$ ipython --no-banner

In [1]: import numpy as np

In [2]: from numpy import linalg as LA

In [3]: np.set_printoptions(precision=2, suppress=True, linewidth=160)

In [4]: def rd(a):
   ...:     return np.round(a, 2) + 0
   ...: 

In [5]: m1 = np.load("case18.npy")

In [6]: rd(m1)
Out[6]: 
array([[ 0.88,  0.12,  0.28, -0.2 , -0.12,  0.28],
       [ 0.12,  0.88, -0.28,  0.2 ,  0.12, -0.28],
       [ 0.28, -0.28,  0.35,  0.47,  0.28, -0.65],
       [-0.2 ,  0.2 ,  0.47,  0.67, -0.2 ,  0.47],
       [-0.12,  0.12,  0.28, -0.2 ,  0.88,  0.28],
       [ 0.28, -0.28, -0.65,  0.47,  0.28,  0.35]])

In [7]: rd(LA.norm(m1))
Out[7]: np.float64(2.45)

In [8]: rd(m1 - m1[0])
Out[8]: 
array([[ 0.  ,  0.  ,  0.  ,  0.  ,  0.  ,  0.  ],
       [-0.76,  0.76, -0.56,  0.4 ,  0.24, -0.56],
       [-0.6 , -0.4 ,  0.07,  0.67,  0.4 , -0.93],
       [-1.08,  0.08,  0.19,  0.87, -0.08,  0.19],
       [-1.  ,  0.  ,  0.  ,  0.  ,  1.  ,  0.  ],
       [-0.6 , -0.4 , -0.93,  0.67,  0.4 ,  0.07]])

In [9]: np.abs(m1).max()
Out[9]: np.float64(0.88)

In [10]: rd(m1.mean(axis=0))
Out[10]: array([0.21, 0.13, 0.07, 0.23, 0.21, 0.07])

In [11]: LA.matrix_rank(m1)
Out[11]: np.int64(6)

In [12]: rd(m1.sum(axis=1))
Out[12]: array([1.24, 0.76, 0.44, 1.4 , 1.24, 0.44])

In [13]: out = m1 / np.sqrt((m1 ** 2).mean(axis=1, keepdims=True))

In [14]: LA.matrix_rank(out) == LA.matrix_rank(m1)
Out[14]: np.True_

In [15]: rd(LA.norm(out, axis=1))
Out[15]: array([2.45, 2.45, 2.45, 2.45, 2.45, 2.45])

In [16]: LA.matrix_rank(m1 - m1.mean(axis=1, keepdims=True))
Out[16]: np.int64(5)

In [17]: rd(m1 - m1.mean(axis=1, keepdims=True))
Out[17]: 
array([[ 0.67, -0.09,  0.07, -0.41, -0.33,  0.07],
       [-0.01,  0.75, -0.41,  0.07, -0.01, -0.41],
       [ 0.21, -0.35,  0.27,  0.39,  0.21, -0.73],
       [-0.43, -0.03,  0.23,  0.43, -0.43,  0.23],
       [-0.33, -0.09,  0.07, -0.41,  0.67,  0.07],
       [ 0.21, -0.35, -0.73,  0.39,  0.21,  0.27]])

In [18]: u = np.array([1, 1, 1, 2])

In [19]: v = np.array([3, 0, 3])

In [20]: F = np.outer(u, v)

In [21]: F
Out[21]: 
array([[3, 0, 3],
       [3, 0, 3],
       [3, 0, 3],
       [6, 0, 6]])

In [22]: # rows 0 and 1 are equal

In [23]: u = np.array([5, 9])

In [24]: np.polyval(u, F[3])
Out[24]: array([39,  9, 39])

In [25]: out = F[0, 0] * F[1:] - np.outer(F[1:, 0], F[0])

In [26]: out
Out[26]: 
array([[0, 0, 0],
       [0, 0, 0],
       [0, 0, 0]])

In [27]: LA.matrix_rank(out), LA.matrix_rank(F)
Out[27]: (np.int64(0), np.int64(1))
